$ python -q
>>> import numpy as np
>>> import numpy.linalg as la
>>> np.set_printoptions(precision=3, suppress=True, linewidth=160, legacy="1.25")
>>> rng = np.random.default_rng(9342)
>>> lab = rng.integers(0, 3, 10)
>>> K = np.triu((lab[:, None] == lab) & (rng.random((10, 10)) < 0.8), 1).astype(int)
>>> K += K.T
>>> K
array([[0, 0, 1, 0, 0, 1, 0, 1, 0, 0],
       [0, 0, 0, 0, 0, 0, 0, 0, 0, 1],
       [1, 0, 0, 0, 0, 0, 0, 1, 0, 0],
       [0, 0, 0, 0, 1, 0, 1, 0, 0, 0],
       [0, 0, 0, 1, 0, 0, 1, 0, 0, 0],
       [1, 0, 0, 0, 0, 0, 0, 1, 1, 0],
       [0, 0, 0, 1, 1, 0, 0, 0, 0, 0],
       [1, 0, 1, 0, 0, 1, 0, 0, 1, 0],
       [0, 0, 0, 0, 0, 1, 0, 1, 0, 0],
       [0, 1, 0, 0, 0, 0, 0, 0, 0, 0]])
>>> f = np.array([5, 1, 0, 1, 2, 4, 2, 1, 0, 5])
>>> M2 = K + np.outer(f, np.eye(10)[5])
>>> la.matrix_rank(la.inv(M2) - la.inv(K), tol=1e-8)
1
>>> la.matrix_rank(M2 - K)
1
>>> evals, vecs = la.eigh(K)
>>> np.unique(evals.round(6) + 0, return_counts=True)[1]
array([1, 1, 3, 1, 1, 1, 1, 1])
>>> evals
array([-1.618, -1.473, -1.   , -1.   , -1.   , -0.463,  0.618,  1.   ,  2.   ,  2.935])
>>> W0 = np.load("dump.npy")
>>> W0
array([[  2.117,   7.029,   4.962,  -9.292,   1.182],
       [  8.393,  -1.741,  -7.508,  15.169,  31.859],
       [  2.431,   8.284,   6.831,  -8.012,  -0.476],
       [  2.77 ,   7.178,   6.858,  -8.33 ,   0.738],
       [  2.512,   8.343,   6.467,  -9.691,   0.368],
       [ 10.898,  -7.509,  -5.38 ,  15.584,  29.932],
       [  4.149,   7.105,   7.787,  -9.154,  -0.919],
       [ 10.072,  -4.558,  -4.797,  13.865,  31.311],
       [  2.299,   9.089,   6.415,  -9.963,  -0.39 ],
       [ 10.108,  -4.243,  -3.379,  15.996,  30.472],
       [  9.935,  -3.541,  -4.48 ,  15.908,  28.737],
       [  4.03 ,   7.176,   6.374, -10.705,   0.176],
       [  2.051,   8.837,   4.806,  -9.836,  -0.584],
       [ 11.261,  -4.382,  -5.807,  15.616,  31.243],
       [ -0.151,   7.021,   6.466,  -6.715,   0.323],
       [  9.087,  -3.984,  -5.126,  17.996,  32.043]])
>>> x0 = np.array([-2, -3, -1, 3, 0])
>>> y = W0 @ x0
>>> try:
...     la.solve(W0, y)
... except la.LinAlgError as e:
...     print("failed:", e)
... 
failed: Last 2 dimensions of the array must be square
>>> np.round(la.solve(W0.T @ W0, W0.T @ y), 3) + 0
array([-2., -3., -1.,  3.,  0.])
>>> np.round(la.pinv(W0) @ W0, 3) + 0
array([[1., 0., 0., 0., 0.],
       [0., 1., 0., 0., 0.],
       [0., 0., 1., 0., 0.],
       [0., 0., 0., 1., 0.],
       [0., 0., 0., 0., 1.]])
>>> y = y + 0.05 * rng.normal(size=16)
>>> y
array([-58.134,  41.479, -60.582, -58.947, -65.595,  52.776, -64.814,  39.898, -68.207,  43.882,  42.909, -68.104, -64.94 ,  43.331, -47.268,  52.811])
>>> b, *_ = la.lstsq(W0, y)
>>> np.round(W0.T @ (y - W0 @ b), 3) + 0
array([0., 0., 0., 0., 0.])
>>> b.round()
array([-2., -3., -1.,  3.,  0.])
>>> [round(float(la.norm(la.solve(W0.T @ W0 + lam * np.eye(5), W0.T @ y))), 2) for lam in (0, 1, 10, 100)]
[4.8, 4.75, 4.57, 4.27]
>>> np.round(la.norm(y - W0 @ b), 3)
0.173
>>> b
array([-2.012, -2.998, -0.997,  3.   ,  0.004])
